% ipython --no-banner

In [1]: import numpy as np

In [2]: from numpy import linalg as LA

In [3]: np.set_printoptions(suppress=True, linewidth=160)

In [4]: rd = lambda a: np.round(a, 3) + 0

In [5]: rng = np.random.default_rng(394)

In [6]: E = np.array([[-4, -9, 6, 0, -7, -3, 0, -7],
   ...:     [-2, 0, 8, 4, -6, 7, 0, 0],
   ...:     [-4, -7, -9, -2, 6, 9, -2, 6],
   ...:     [7, -2, -5, -5, -4, -7, 8, 2],
   ...:     [5, -1, 6, -8, -3, -3, 2, 2],
   ...:     [-5, 9, -9, 0, 9, 8, 3, 5],
   ...:     [7, 0, -7, 0, 0, 5, -5, 6],
   ...:     [-1, 2, 7, -5, 1, -8, -1, -8]]) * (rng.random((8, 8)) < 0.3)

In [7]: print(E)
[[ 0 -9  0  0  0  0  0 -7]
 [ 0  0  8  0  0  7  0  0]
 [ 0  0  0  0  0  9  0  0]
 [ 0  0 -5  0  0  0  8  2]
 [ 5 -1  0 -8  0  0  0  0]
 [ 0  9  0  0  0  8  0  0]
 [ 0  0  0  0  0  0  0  0]
 [-1  2  0  0  1  0  0  0]]

In [8]: U, s, Vh = LA.svd(E)

In [9]: vecs = Vh[:(s > 1e-8).sum()]

In [10]: x0 = E[2] + 2 * E[7] + rng.integers(2) * np.eye(8)[6]

In [11]: x0
Out[11]: array([-2.,  4.,  0.,  0.,  2.,  9.,  0.,  0.])

In [12]: np.allclose(vecs.T @ vecs @ x0, x0)
Out[12]: True

In [13]: LA.matrix_rank(np.vstack([E, x0]))
Out[13]: np.int64(7)

In [14]: print(LA.matrix_rank(E, rtol=0.1))
6

In [15]: rd(LA.norm(E, 2) / LA.norm(E))
Out[15]: np.float64(0.642)

In [16]: print(E[5] @ E[1])
56

In [17]: rd(LA.norm(E, axis=0))
Out[17]: array([ 5.099, 12.923,  9.434,  8.   ,  1.   , 13.928,  8.   ,  7.28 ])

In [18]: rd(LA.norm(E[5] - E[1]))
Out[18]: np.float64(12.083)

In [19]: LA.norm(E, axis=1).argmax()
Out[19]: np.int64(5)

In [20]: rd(LA.norm(E, "nuc"))
Out[20]: np.float64(58.455)

In [21]: print(rd(LA.norm(E) ** 2 / LA.norm(E, 2) ** 2))
2.428

In [22]: rd(LA.norm(E[5], 1)), rd(LA.norm(E[5], np.inf))
Out[22]: (np.float64(17.0), np.float64(9.0))

In [23]: rd(LA.norm(E, 1)), rd(LA.norm(E, np.inf))
Out[23]: (np.float64(24.0), np.float64(17.0))

In [24]: J = np.load("sample7.npy")

In [25]: J
Out[25]: 
array([[ 0,  0,  0,  0,  0,  0],
       [ 1,  1, -2,  1, -3, -2],
       [ 1,  1, -1,  0,  2, -2],
       [ 3, -1, -2,  1, -2, -2],
       [ 1, -2, -2, -1,  1, -1],
       [-1,  0,  0,  3, -2,  1],
       [-2,  2,  1,  2, -2,  1],
       [ 3, -1, -3, -1, -1, -3],
       [ 3,  2, -2,  0,  0, -4],
       [ 1, -2, -2, -1,  1, -1],
       [ 1,  1, -1,  0,  2, -2],
       [-1, -1, -2, -1,  2, -2],
       [ 0,  0,  0,  0,  0,  0],
       [ 3, -1, -2,  1, -2, -2],
       [-1,  3,  0,  2,  0, -1],
       [-1, -4, -2,  0,  0,  0],
       [ 0,  0,  0,  0,  0,  0],
       [ 0,  0,  0,  0,  0,  0],
       [ 0,  0,  0,  0,  0,  0],
       [-1,  0,  0,  3, -2,  1],
       [ 3,  2, -2,  0,  0, -4],
       [-1,  3,  0,  2,  0, -1],
       [-2, -2, -1, -1,  0,  0],
       [ 0,  0,  0,  0,  0,  0]])

In [26]: out = np.c_[J[:, :4] @ np.array([[0, 0, 1, 1], [0, 2, 2, 2], [2, 1, 2, 0], [0, 1, 1, 2]]), np.array([2, 5, 0, 0, 5, 4, 1, 2, 3, 3, 1, 5, 3, 0, 2, 1, 3, 4, 5, 0, 3, 4, 4, 5])]

In [27]: out
Out[27]: 
array([[  0,   0,   0,   0,   2],
       [ -4,   1,   0,   5,   5],
       [ -2,   1,   1,   3,   0],
       [ -4,  -3,  -2,   3,   0],
       [ -4,  -7,  -8,  -5,   5],
       [  0,   3,   2,   5,   4],
       [  2,   7,   6,   6,   1],
       [ -6,  -6,  -6,  -1,   2],
       [ -4,   2,   3,   7,   3],
       [ -4,  -7,  -8,  -5,   3],
       [ -2,   1,   1,   3,   1],
       [ -4,  -5,  -8,  -5,   5],
       [  0,   0,   0,   0,   3],
       [ -4,  -3,  -2,   3,   0],
       [  0,   8,   7,   9,   2],
       [ -4, -10, -13,  -9,   1],
       [  0,   0,   0,   0,   3],
       [  0,   0,   0,   0,   4],
       [  0,   0,   0,   0,   5],
       [  0,   3,   2,   5,   0],
       [ -4,   2,   3,   7,   3],
       [  0,   8,   7,   9,   4],
       [ -2,  -6,  -9,  -8,   4],
       [  0,   0,   0,   0,   5]])

In [28]: rd(LA.norm(LA.qr(J)[0].T @ out, axis=0) ** 2 / ((out ** 2).sum(axis=0) + 1e-12))
Out[28]: array([1.   , 1.   , 1.   , 1.   , 0.542])

In [29]: rd(LA.lstsq(J, out[:, 0])[0])
Out[29]: array([0., 0., 2., 0., 0., 0.])

In [30]: LA.matrix_rank(out)
Out[30]: np.int64(5)

In [31]: hat = out @ LA.solve(out.T @ out, out.T)

In [32]: np.allclose(hat @ hat, hat)
Out[32]: True

In [33]: rd(LA.eigvalsh(hat))
Out[33]: array([0., 0., 0., 0., 0., 0., 0., 0., 0., 0., 0., 0., 0., 0., 0., 0., 0., 0., 0., 1., 1., 1., 1., 1.])

In [34]: x0 = np.array([-2, 2, -3, -2, -2, -2])

In [35]: target = J @ x0

In [36]: target
Out[36]: array([ 0, 14,  3,  4,  2, -2,  3, 11, 12,  2,  3,  8,  0,  4,  6,  0,  0,  0,  0, -2, 12,  6,  5,  0])

In [37]: print(rd(LA.pinv(J) @ J))
[[1. 0. 0. 0. 0. 0.]
 [0. 1. 0. 0. 0. 0.]
 [0. 0. 1. 0. 0. 0.]
 [0. 0. 0. 1. 0. 0.]
 [0. 0. 0. 0. 1. 0.]
 [0. 0. 0. 0. 0. 1.]]

In [38]: rd(LA.solve(J.T @ J, J.T @ target))
Out[38]: array([-2.,  2., -3., -2., -2., -2.])

In [39]: target = target + 0.02 * rng.normal(size=24)

In [40]: rd(target)
Out[40]: 
array([ 0.001, 13.964,  3.004,  4.025,  2.016, -2.007,  3.014, 10.968, 12.   ,  1.983,  3.01 ,  8.028, -0.008,  3.997,  6.014, -0.006,  0.048, -0.018, -0.034,
       -2.019, 12.001,  6.009,  5.006,  0.045])

In [41]: coef, *_ = LA.lstsq(J, target)

In [42]: print(coef.round())
[-2.  2. -3. -2. -2. -2.]

In [43]: [round(float(LA.norm(LA.solve(J.T @ J + lam * np.eye(6), J.T @ target))), 2) for lam in (0, 1, 10, 100)]
Out[43]: [5.37, 4.78, 3.03, 1.3]

In [44]: rd(J.T @ (target - J @ coef))
Out[44]: array([0., 0., 0., 0., 0., 0.])

In [45]: print(rd(coef))
[-2.006  1.986 -2.972 -1.992 -1.996 -2.027]
